>>> import numpy as np
>>> from numpy import linalg as LA
>>> np.set_printoptions(precision=2, suppress=True, linewidth=200)
>>> data = np.loadtxt("data.csv", delimiter=",")
>>> data.round(2) + 0
array([[ 0.37,  0.23, -0.28, -0.16,  0.24, -0.07, -0.06,  0.07],
       [ 0.23,  0.74,  0.15, -0.21, -0.03,  0.06, -0.14, -0.22],
       [-0.28,  0.15,  0.74,  0.05, -0.1 , -0.05, -0.25,  0.13],
       [-0.16, -0.21,  0.05,  0.53,  0.24,  0.03, -0.16, -0.31],
       [ 0.24, -0.03, -0.1 ,  0.24,  0.58,  0.  , -0.31,  0.12],
       [-0.07,  0.06, -0.05,  0.03,  0.  ,  0.99,  0.  ,  0.05],
       [-0.06, -0.14, -0.25, -0.16, -0.31,  0.  ,  0.31, -0.08],
       [ 0.07, -0.22,  0.13, -0.31,  0.12,  0.05, -0.08,  0.75]])
>>> # null space of dimension 3
>>> x = np.array([4, 5, 2, 6, 8, 5, 6, 6])
>>> data @ x
array([ 2.74,  1.59, -0.37,  0.94,  5.59,  5.31, -3.52,  2.78])
>>> data @ data @ x
array([ 2.74,  1.59, -0.37,  0.94,  5.59,  5.31, -3.52,  2.78])
>>> round((x - data @ x) @ (data @ x), 2)
np.float64(-0.0)
>>> round(float(np.trace(data)), 2)
5.0
>>> LA.eigvalsh(2 * data - np.eye(8))
array([-1., -1., -1.,  1.,  1.,  1.,  1.,  1.])
>>> np.round(data.reshape(-1, 2), 2) + 0
array([[ 0.37,  0.23],
       [-0.28, -0.16],
       [ 0.24, -0.07],
       [-0.06,  0.07],
       [ 0.23,  0.74],
       [ 0.15, -0.21],
       [-0.03,  0.06],
       [-0.14, -0.22],
       [-0.28,  0.15],
       [ 0.74,  0.05],
       [-0.1 , -0.05],
       [-0.25,  0.13],
       [-0.16, -0.21],
       [ 0.05,  0.53],
       [ 0.24,  0.03],
       [-0.16, -0.31],
       [ 0.24, -0.03],
       [-0.1 ,  0.24],
       [ 0.58,  0.  ],
       [-0.31,  0.12],
       [-0.07,  0.06],
       [-0.05,  0.03],
       [ 0.  ,  0.99],
       [ 0.  ,  0.05],
       [-0.06, -0.14],
       [-0.25, -0.16],
       [-0.31,  0.  ],
       [ 0.31, -0.08],
       [ 0.07, -0.22],
       [ 0.13, -0.31],
       [ 0.12,  0.05],
       [-0.08,  0.75]])
>>> np.round(data.reshape(2, -1), 2) + 0
array([[ 0.37,  0.23, -0.28, -0.16,  0.24, -0.07, -0.06,  0.07,  0.23,  0.74,  0.15, -0.21, -0.03,  0.06, -0.14, -0.22, -0.28,  0.15,  0.74,  0.05, -0.1 , -0.05, -0.25,  0.13, -0.16, -0.21,  0.05,
         0.53,  0.24,  0.03, -0.16, -0.31],
       [ 0.24, -0.03, -0.1 ,  0.24,  0.58,  0.  , -0.31,  0.12, -0.07,  0.06, -0.05,  0.03,  0.  ,  0.99,  0.  ,  0.05, -0.06, -0.14, -0.25, -0.16, -0.31,  0.  ,  0.31, -0.08,  0.07, -0.22,  0.13,
        -0.31,  0.12,  0.05, -0.08,  0.75]])
>>> t3 = data.reshape(8, 2, -1)
>>> np.einsum("ihd,jhd->hij", t3, t3).shape
(2, 8, 8)
>>> np.round(t3.transpose(1, 0, 2), 2) + 0
array([[[ 0.37,  0.23, -0.28, -0.16],
        [ 0.23,  0.74,  0.15, -0.21],
        [-0.28,  0.15,  0.74,  0.05],
        [-0.16, -0.21,  0.05,  0.53],
        [ 0.24, -0.03, -0.1 ,  0.24],
        [-0.07,  0.06, -0.05,  0.03],
        [-0.06, -0.14, -0.25, -0.16],
        [ 0.07, -0.22,  0.13, -0.31]],

       [[ 0.24, -0.07, -0.06,  0.07],
        [-0.03,  0.06, -0.14, -0.22],
        [-0.1 , -0.05, -0.25,  0.13],
        [ 0.24,  0.03, -0.16, -0.31],
        [ 0.58,  0.  , -0.31,  0.12],
        [ 0.  ,  0.99,  0.  ,  0.05],
        [-0.31,  0.  ,  0.31, -0.08],
        [ 0.12,  0.05, -0.08,  0.75]]])
>>> t3.shape
(8, 2, 4)
